$ python -q
>>> import numpy as np
>>> import numpy.linalg as la
>>> np.set_printoptions(precision=1, suppress=True, linewidth=140, floatmode="fixed")
>>> X = np.array([[-0.1, 1.0, 1.4, -2.5, -2.0, 0.5],
...     [-0.5, 0.2, -0.3, 0.8, -2.0, 0.4],
...     [-0.8, 0.2, 0.3, 2.0, 1.8, 1.0],
...     [-0.2, 0.0, 0.1, -2.5, 0.0, 0.9],
...     [-0.4, 0.2, 0.1, -0.3, -1.0, 0.5],
...     [0.0, 0.7, -0.3, 0.6, 0.0, -1.6],
...     [-0.5, 0.2, -0.8, 1.2, -1.8, -0.1],
...     [-0.4, -0.1, -0.3, 1.7, 1.3, 0.4],
...     [0.8, -0.3, -1.6, 1.2, 0.1, 0.1],
...     [-1.2, -0.6, -1.1, -1.1, -1.6, -0.6],
...     [-0.3, -0.7, -0.3, -1.2, -0.6, 1.0],
...     [-0.7, 0.5, -0.4, -0.5, 0.0, -0.3],
...     [1.5, 1.2, 0.7, -0.8, -0.3, 1.1]])
>>> print(X)
[[-0.1  1.0  1.4 -2.5 -2.0  0.5]
 [-0.5  0.2 -0.3  0.8 -2.0  0.4]
 [-0.8  0.2  0.3  2.0  1.8  1.0]
 [-0.2  0.0  0.1 -2.5  0.0  0.9]
 [-0.4  0.2  0.1 -0.3 -1.0  0.5]
 [ 0.0  0.7 -0.3  0.6  0.0 -1.6]
 [-0.5  0.2 -0.8  1.2 -1.8 -0.1]
 [-0.4 -0.1 -0.3  1.7  1.3  0.4]
 [ 0.8 -0.3 -1.6  1.2  0.1  0.1]
 [-1.2 -0.6 -1.1 -1.1 -1.6 -0.6]
 [-0.3 -0.7 -0.3 -1.2 -0.6  1.0]
 [-0.7  0.5 -0.4 -0.5  0.0 -0.3]
 [ 1.5  1.2  0.7 -0.8 -0.3  1.1]]
>>> z = X[:, 1] > np.median(X[:, 1])
>>> r0 = X[z].mean(axis=0) - X[~z].mean(axis=0)
>>> print(round(float((((X - X.mean(axis=0)) @ r0 > 0) == z).mean()), 1))
0.8
>>> print(z.astype(int))
[1 0 0 0 0 1 0 0 0 0 0 1 1]
>>> print(((X - X.mean(axis=0)) @ r0 > 0).astype(int))
[1 0 0 1 1 1 0 0 0 0 0 1 1]
>>> print(r0)
[ 0.6  1.0  0.8 -1.0 -0.2 -0.5]
>>> print(np.argsort(-np.abs(r0).round(6), kind="stable"))
[3 1 2 0 5 4]
